$ python -q
>>> import numpy as np
>>> from numpy import linalg as LA
>>> np.set_printoptions(suppress=True, linewidth=200)
>>> E = np.loadtxt("mat.csv", delimiter=",")
>>> E
array([[-4.,  1., -4.,  1.,  4.,  3.,  1., -4.,  0., -1., -4.,  0.,  0.],
       [ 2.,  4.,  0.,  0.,  4.,  2., -5., -1., -1.,  0., -1.,  5.,  3.],
       [-5.,  5.,  4.,  0.,  5.,  3.,  1., -3., -5.,  1., -5.,  3., -5.],
       [ 1., -3., -4., -1., -1.,  0., -2.,  5.,  2., -1.,  0., -3., -4.],
       [-1.,  3., 12.,  2.,  2.,  3., -3.,  3.,  2.,  3.,  0.,  0.,  3.],
       [-4.,  4., 16.,  1., -4.,  3., -1., -2.,  0.,  4.,  4., -4.,  2.]])
>>> def softmax(z):
...     e = np.exp(z - z.max(axis=-1, keepdims=True))
...     return e / e.sum(axis=-1, keepdims=True)
... 
>>> np.round(softmax(E).sum(axis=1), 2)
array([1., 1., 1., 1., 1., 1.])
>>> S = E @ E.T / np.sqrt(13)
>>> np.round(softmax(S + np.triu(np.full(S.shape, -np.inf), 1)), 2) + 0
array([[1., 0., 0., 0., 0., 0.],
       [0., 1., 0., 0., 0., 0.],
       [0., 0., 1., 0., 0., 0.],
       [0., 0., 0., 1., 0., 0.],
       [0., 0., 0., 0., 1., 0.],
       [0., 0., 0., 0., 0., 1.]])
>>> round(float(LA.norm(E[2], 1)), 2), np.round(LA.norm(E[2], np.inf), 2)
(45.0, np.float64(5.0))
>>> round(float(LA.norm(E) ** 2 / LA.norm(E, 2) ** 2), 2)
1.82
>>> np.round(LA.norm(E, 2), 2)
np.float64(24.1)
>>> np.round(LA.norm(E, axis=0), 2)
array([ 7.94,  8.72, 21.17,  2.65,  8.83,  6.32,  6.4 ,  8.  ,  5.83,  5.29,  7.62,  7.68,  7.94])
>>> rng = np.random.default_rng(30)
>>> M2 = E + rng.integers(-2, 3, (6, 2)) @ rng.integers(-2, 3, (2, 13))
>>> M2
array([[-2.,  2., -5.,  6.,  8.,  5., -2., -5.,  3.,  2., -3., -1., -2.],
       [ 0.,  3.,  1., -2.,  2.,  1., -4., -1., -3., -1., -2.,  6.,  4.],
       [-7.,  4.,  5.,  4.,  7.,  4., -2., -5., -5.,  4., -6.,  4., -6.],
       [-1., -4., -3., -3., -3., -1., -1.,  5.,  0., -2., -1., -2., -3.],
       [ 3.,  5., 10.,  3.,  4.,  4., -3.,  4.,  5.,  3.,  2., -2.,  2.],
       [ 4.,  8., 12.,  3.,  0.,  5., -1.,  0.,  6.,  4.,  8., -8.,  0.]])
>>> np.abs(M2 - E).sum(axis=1)
array([29., 16., 22., 16., 21., 42.])
>>> M2 - E
array([[ 2.,  1., -1.,  5.,  4.,  2., -3., -1.,  3.,  3.,  1., -1., -2.],
       [-2., -1.,  1., -2., -2., -1.,  1.,  0., -2., -1., -1.,  1.,  1.],
       [-2., -1.,  1.,  4.,  2.,  1., -3., -2.,  0.,  3., -1.,  1., -1.],
       [-2., -1.,  1., -2., -2., -1.,  1.,  0., -2., -1., -1.,  1.,  1.],
       [ 4.,  2., -2.,  1.,  2.,  1.,  0.,  1.,  3.,  0.,  2., -2., -1.],
       [ 8.,  4., -4.,  2.,  4.,  2.,  0.,  2.,  6.,  0.,  4., -4., -2.]])
>>> np.diff(E, axis=0)
array([[ 6.,  3.,  4., -1.,  0., -1., -6.,  3., -1.,  1.,  3.,  5.,  3.],
       [-7.,  1.,  4.,  0.,  1.,  1.,  6., -2., -4.,  1., -4., -2., -8.],
       [ 6., -8., -8., -1., -6., -3., -3.,  8.,  7., -2.,  5., -6.,  1.],
       [-2.,  6., 16.,  3.,  3.,  3., -1., -2.,  0.,  4.,  0.,  3.,  7.],
       [-3.,  1.,  4., -1., -6.,  0.,  2., -5., -2.,  1.,  4., -4., -1.]])
>>> np.round(LA.norm(E), 2)
np.float64(32.54)
>>> np.unravel_index(np.abs(E).argmax(), E.shape)
(np.int64(5), np.int64(2))
>>> np.round(E.mean(axis=0), 2)
array([-1.83,  2.33,  4.  ,  0.5 ,  1.67,  2.33, -1.5 , -0.33, -0.33,  1.  , -1.  ,  0.17, -0.17])
>>> M2 = E[0, 0] * E[1:] - np.outer(E[1:, 0], E[0])
>>> M2
array([[  0., -18.,   8.,  -2., -24., -14.,  18.,  12.,   4.,   2.,  12., -20., -12.],
       [  0., -15., -36.,   5.,   0.,   3.,   1.,  -8.,  20.,  -9.,   0., -12.,  20.],
       [  0.,  11.,  20.,   3.,   0.,  -3.,   7., -16.,  -8.,   5.,   4.,  12.,  16.],
       [  0., -11., -52.,  -7.,  -4.,  -9.,  13., -16.,  -8., -13.,  -4.,   0., -12.],
       [  0., -12., -80.,   0.,  32.,   0.,   8.,  -8.,   0., -20., -32.,  16.,  -8.]])
>>> LA.matrix_rank(M2), LA.matrix_rank(E)
(np.int64(5), np.int64(6))
>>> E[:, 0] / E[0, 0]
array([ 1.  , -0.5 ,  1.25, -0.25,  0.25,  1.  ])
